$ python3 -q
>>> import numpy as np
>>> np.set_printoptions(precision=3, suppress=True, linewidth=120, sign=" ")
>>> rng = np.random.default_rng(39)
>>> data = np.eye(14, dtype=int)[rng.permutation(14)] * np.array([3, 3, 3, 2, 1, 3, 3, 1, 1, 1, 2, 1, 1, 3])
>>> data
array([[ 0,  0,  0,  0,  1,  0,  0,  0,  0,  0,  0,  0,  0,  0],
       [ 0,  0,  0,  0,  0,  0,  3,  0,  0,  0,  0,  0,  0,  0],
       [ 3,  0,  0,  0,  0,  0,  0,  0,  0,  0,  0,  0,  0,  0],
       [ 0,  0,  3,  0,  0,  0,  0,  0,  0,  0,  0,  0,  0,  0],
       [ 0,  3,  0,  0,  0,  0,  0,  0,  0,  0,  0,  0,  0,  0],
       [ 0,  0,  0,  0,  0,  0,  0,  0,  0,  0,  2,  0,  0,  0],
       [ 0,  0,  0,  0,  0,  0,  0,  1,  0,  0,  0,  0,  0,  0],
       [ 0,  0,  0,  2,  0,  0,  0,  0,  0,  0,  0,  0,  0,  0],
       [ 0,  0,  0,  0,  0,  0,  0,  0,  0,  1,  0,  0,  0,  0],
       [ 0,  0,  0,  0,  0,  3,  0,  0,  0,  0,  0,  0,  0,  0],
       [ 0,  0,  0,  0,  0,  0,  0,  0,  1,  0,  0,  0,  0,  0],
       [ 0,  0,  0,  0,  0,  0,  0,  0,  0,  0,  0,  1,  0,  0],
       [ 0,  0,  0,  0,  0,  0,  0,  0,  0,  0,  0,  0,  1,  0],
       [ 0,  0,  0,  0,  0,  0,  0,  0,  0,  0,  0,  0,  0,  3]])
>>> T = data.reshape(14, 2, -1)
>>> np.swapaxes(T, 1, 2)[5]
array([[ 0,  0],
       [ 0,  0],
       [ 0,  0],
       [ 0,  2],
       [ 0,  0],
       [ 0,  0],
       [ 0,  0]])
>>> np.linalg.norm(data, axis=0)
array([ 3.,  3.,  3.,  2.,  1.,  3.,  3.,  1.,  1.,  1.,  2.,  1.,  1.,  3.])
>>> data[:, 12] @ data[:, 10]
np.int64(0)
>>> np.linalg.svd(data, compute_uv=False)
array([ 3.,  3.,  3.,  3.,  3.,  3.,  2.,  2.,  1.,  1.,  1.,  1.,  1.,  1.])
>>> np.flatnonzero(np.linalg.matrix_power((data != 0) + (data.T != 0) + np.eye(14), 14)[1])
array([ 0,  1,  2,  3,  4,  6,  7])
>>> np.round(np.sort(np.linalg.eigvals(data).real), 3) + 0
array([-1.864, -1.864, -1.565, -0.46 , -0.46 ,  0.   ,  0.   ,  1.   ,  1.   ,  1.29 ,  1.29 ,  1.565,  2.068,  3.   ])
>>> lab = rng.permutation(14)
>>> lab
array([  1,   7,   4,   2,   6,   3,  11,  12,   9,  13,   5,  10,   0,   8])
>>> B = data[lab][:, lab]
>>> np.round(np.linalg.det(B), 3), round(np.linalg.det(data[lab]), 3)
(np.float64(-2916.0), np.float64(2916.0))
>>> np.diag(B)
array([ 0,  0,  0,  0,  0,  0,  1,  1,  0,  3,  0,  0,  0,  0])
>>> mat = np.load("dump.npy")
>>> mat
array([[  0.7,   0.2,   1.3,  -0.8,   0.1,  -0.9,  -0.1,  -0.1,  -1.3,   1.3,  -0.3,  -0.2],
       [  2.2,   0.3,  -0.3,  -1.3,   0. ,   1.9,  -0.9,   0.7,  -2.3,   1.7,   0.6,  -0.9],
       [  1.6,  -0.8,   0.4,   0.8,   0.6,   0.7,  -0.4,   0.5,   0. ,  -0.2,   0.1,   1. ],
       [ -1.2,   0.4,   0.6,   0. ,   0.1,   1. ,   0.1,  -1. ,   1.6,  -0.1,   0.3,   0.6],
       [ -0.7,  -1.7,  -0.9,   0. ,   1.7,  -2.5,   1.3,  -0.4,   1.5,   0.9,  -1.2,  -0.4],
       [  1. ,   1.6,  -0.4,  -1.4,   0. ,  -0.4,   0.1,  -1.1,   1.4,  -0.7,  -0.3,  -0.7],
       [ -0.5,   0.6,  -0.9,  -0.2,   0.7,  -0.3,   0.6,  -0.7,  -0.2,   1.1,   0.1,  -0.1],
       [ -0.6,   0.8,   1.9,  -0.9,  -2.6,   1. ,  -0.5,   0.3,   0.3,   0.5,  -0.3,   0.2],
       [  0.6,  -0.7,  -0.8,  -1.1,  -0.7,   1. ,   0.8,   0.4,  -0.7,   0.2,  -1.1,  -0.2],
       [  0.3,   0.8,   0.5,  -1.4,   0.6,  -0.5,  -0.3,  -0.8,  -0.3,  -1.9,  -0.5,   1.1],
       [ -1.1,   0.6,  -1.4,  -2.2,   0.1,  -0.6,   0.1,  -0.6,   0.4,  -0.4,   1.1,   0.1],
       [ -0.6,   0.2,   0.6,  -1.8,   0. ,  -0.9,   0.6,   0.9,  -1.6,   3. ,   0.4,   0.6],
       [  0.1,   1.1,   0.5,   0.4,   0.6,  -0.2,   0.4,   0.7,   0.9,   1.2,  -0.1,  -0.6],
       [  0.1,   1.1,   1.2,  -0.8,  -2.1,  -0.4,   0.6,   1.7,  -0.9,   0.5,   0.9,   0.4],
       [ -0.7,  -0.3,   1.4,   2.1,   0.6,   1.1,   0.3,   0.9,   1.4,   0. ,   0.9,   0.5],
       [ -0.8,  -0.7,  -0.2,   0.9,  -1.1,   1.3,  -0.2,   0.4,   0.6,   1.1,   0.3,  -0.4],
       [  0.8,  -0.4,  -0.2,  -1.6,   0. ,  -0.6,  -1.1,   0.6,   0.3,  -1.4,   0.8,  -1.4],
       [  1.6,   0.5,  -1.9,   1. ,  -0.9,  -0.9,  -0.6,  -1.7,  -0.6,  -1.2,   0.8,  -0.5],
       [  0.4,   1.2,   0.7,  -0.2,  -0.6,  -1.8,  -0.3,  -0.6,   1.9,  -0.9,  -0.8,   0.3],
       [ -0.6,   0.2,  -0.2,   0.8,   0.7,   0.4,   0.1,  -1. ,   0.4,  -1.1,   2.1,   0.6],
       [ -0.3,  -0.7,  -1.3,  -0.3,   0.5,  -0.6,   0. ,   0.4,   0.2,  -0.6,   0. ,  -0.2],
       [  1.6,  -1.8,   2.5,   1.1,   0.3,   0.4,   0.7,   1.8,  -1.3,   0.4,   0.8,   0.2],
       [ -1.2,  -1.4,  -1.3,   2.7,  -0.1,   1.5,   1.8,  -0.7,   0.7,   1.1,   0. ,   1.8],
       [ -0.8,  -1.5,  -0.1,   1.2,   1.7,  -1. ,   1.7,   0.6,   1.1,  -1.1,  -0.9,   1.1],
       [  1. ,  -1.2,   0.8,   0.1,   0. ,   0. ,   0.9,  -1.3,   0. ,   0.2,  -1.1,   0.4],
       [  0.3,   2.1,  -2. ,  -0.3,  -1.3,   0. ,   0.7,  -0.5,  -0.4,  -0.6,   0.9,  -0.4],
       [  0.4,  -1.5,   0.4,  -0.1,   0.1,   0.6,   0. ,   1. ,   2.5,   1.6,   0.7,   2.6],
       [  0. ,   2.6,   0.5,  -1.9,  -1.8,  -1.5,  -0.2,   1.9,   1.8,  -0.3,   2.2,   0.7],
       [  0.6,  -0.1,   1.2,  -0.1,   1.7,  -0.3,   0.5,  -0.6,   0.5,   0.9,   0.8,  -0.6],
       [  1.6,  -0.1,   1.3,   0.2,  -0.6,   1.3,  -1.3,   0.6,   1. ,   0.1,  -0.5,   0.6],
       [ -0.5,  -1.4,   1.7,  -1. ,   0.7,  -0.1,  -1. ,  -1.5,   0.3,   1. ,   1.1,   0. ],
       [  1.8,  -1.6,  -1.2,   0.4,  -1. ,   2.7,   2. ,  -0.7,   0.1,   0.2,  -0.2,   0.6],
       [ -0.3,  -2.5,  -2.1,   0.3,   0.3,   1.8,   0.1,   0.8,   1.5,   0.3,  -0.3,  -0.2],
       [  1.6,   0.1,   0.6,  -0.1,   0.6,  -1. ,   0.7,  -0.6,  -1.2,  -1.6,   0.1,  -0.1],
       [ -1. ,   0.2,   0.9,   2.5,   1.1,  -0.5,   1.8,  -1.2,   0.5,   0.6,  -0.1,   1.3],
       [  1.2,  -0.8,  -0.9,  -0.9,   1.2,   0.7,  -1.3,  -0.2,   0.6,   1. ,  -1. ,   0.3],
       [-18. , -24. ,  -6. ,  18. , -26. ,   0. ,  10. ,   2. ,  30. ,  26. , -20. , -14. ],
       [  0.2,   1.3,  -1.1,   1.3,  -2.2,   0.3,   0.8,  -0.2,   1.8,   1. ,   0.5,   0.5],
       [ -0.5,   0.6,  -1.5,   0.6,   0. ,  -0.5,   1.3,   0.3,  -2.2,   0.7,   1.3,  -0.3],
       [  0.2,   0.2,  -1.1,   0.5,   1.7,  -2. ,   1.8,  -1. ,   0. ,  -1.6,  -0.5,   1.8],
       [  0.5,   0.1,   0.5,  -0.8,  -0.3,  -0.2,  -0.4,  -0.2,  -2.1,  -0.5,   0.4,   1.3],
       [ -0.9,   0.4,   1.3,  -0.6,   1.2,   0.2,   0.5,   0.6,   0.4,  -1.7,   1.2,   0. ],
       [ -0.2,  -0.4,  -1.3,  -1.7,  -0.5,   0.4,  -1.6,   1. ,  -0.7,  -0.1,  -0.3,   0.9],
       [ -1. ,  -0.1,   2.6,   1. ,  -1.6,  -0.8,  -0.6,   1. ,  -0.7,   0.2,  -0.3,  -0.8],
       [ -0.2,   1.4,   1.4,   1. ,   0.1,   2.1,   0.3,  -1.6,  -0.3,   0.2,   0.5,   0.6],
       [ -1. ,   0.3,   0.8,  -1.3,  -0.6,   1.7,  -0.5,  -0.9,   1.4,  -0.9,   0.1,   0.4]])
>>> Xc = mat - mat.mean(axis=0)
>>> vecs = np.linalg.svd(Xc)[2][:1]
>>> B = Xc - Xc @ vecs.T @ vecs
>>> (Xc @ vecs.T).std(axis=0)
array([ 9.531])
>>> T = np.stack([mat, -3 * mat, mat[::-1]])
>>> (T @ mat.T).shape
(3, 46, 46)
>>> np.einsum("bij,cij->bc", T, T)
array([[  4774.88, -14324.64,   -271.56],
       [-14324.64,  42973.92,    814.68],
       [  -271.56,    814.68,   4774.88]])
>>> W0 = np.array([[1, 1, 2, 2, -1, 1, -2, 0],
...     [-2, 0, 2, 10, 2, 0, -10, 6],
...     [-2, -1, -1, 3, 2, -1, -3, 3],
...     [2, 2, 4, 4, -2, 2, -4, 0],
...     [-3, -1, 0, 8, 3, -1, -8, 6]])
>>> B = np.array([[7, 2], [5, 3], [4, 4], [6, 3], [2, 6], [7, 8], [5, 0], [2, 3]])
>>> W0 @ B
array([[ 27,  21],
       [ 20,  64],
       [-17,  11],
       [ 54,  42],
       [ -7,  43]])
>>> np.vstack([W0, B.T]).shape
(7, 8)
>>> np.einsum("ik,kj->ji", W0, B)
array([[ 27,  20, -17,  54,  -7],
       [ 21,  64,  11,  42,  43]])
>>> np.einsum("ik,kj->ij", W0, B)
array([[ 27,  21],
       [ 20,  64],
       [-17,  11],
       [ 54,  42],
       [ -7,  43]])
>>> np.linalg.matrix_rank(W0 @ B)
np.int64(2)
>>> np.einsum("ij->j", W0)
array([ -4,   1,   7,  27,   4,   1, -27,  15])
>>> W = np.array([[1, 1, 2, 1, -2, 1],
...     [-2, -2, -1, -2, -2, -1],
...     [2, 2, 0, 1, -2, 0],
...     [1, 2, 1, 1, -1, 0],
...     [0, 1, -1, 1, -2, -2],
...     [-1, 0, -2, 2, 1, 1],
...     [1, 1, 1, 2, 0, 0],
...     [1, -1, 2, 2, 2, 1]])
>>> beta = np.array([0, 2, -4, -1, 3, -3])
>>> H = np.maximum(W0 @ W + beta, 0)
>>> (H > 0).astype(int)
array([[ 1,  1,  0,  0,  0,  0],
       [ 1,  1,  1,  1,  1,  0],
       [ 1,  1,  0,  1,  1,  0],
       [ 1,  1,  0,  0,  0,  1],
       [ 1,  1,  1,  1,  1,  0]])
>>> Z = np.array([[4, 2], [0, -3], [-1, 5], [4, -4], [2, -2], [5, -4]])
>>> H @ Z
array([[  8, -14],
       [ 44, -18],
       [ 30, -24],
       [ 31, -34],
       [ 50, -24]])
>>> (H @ Z).round(6).argmax(axis=1)
array([ 0,  0,  0,  0,  0])
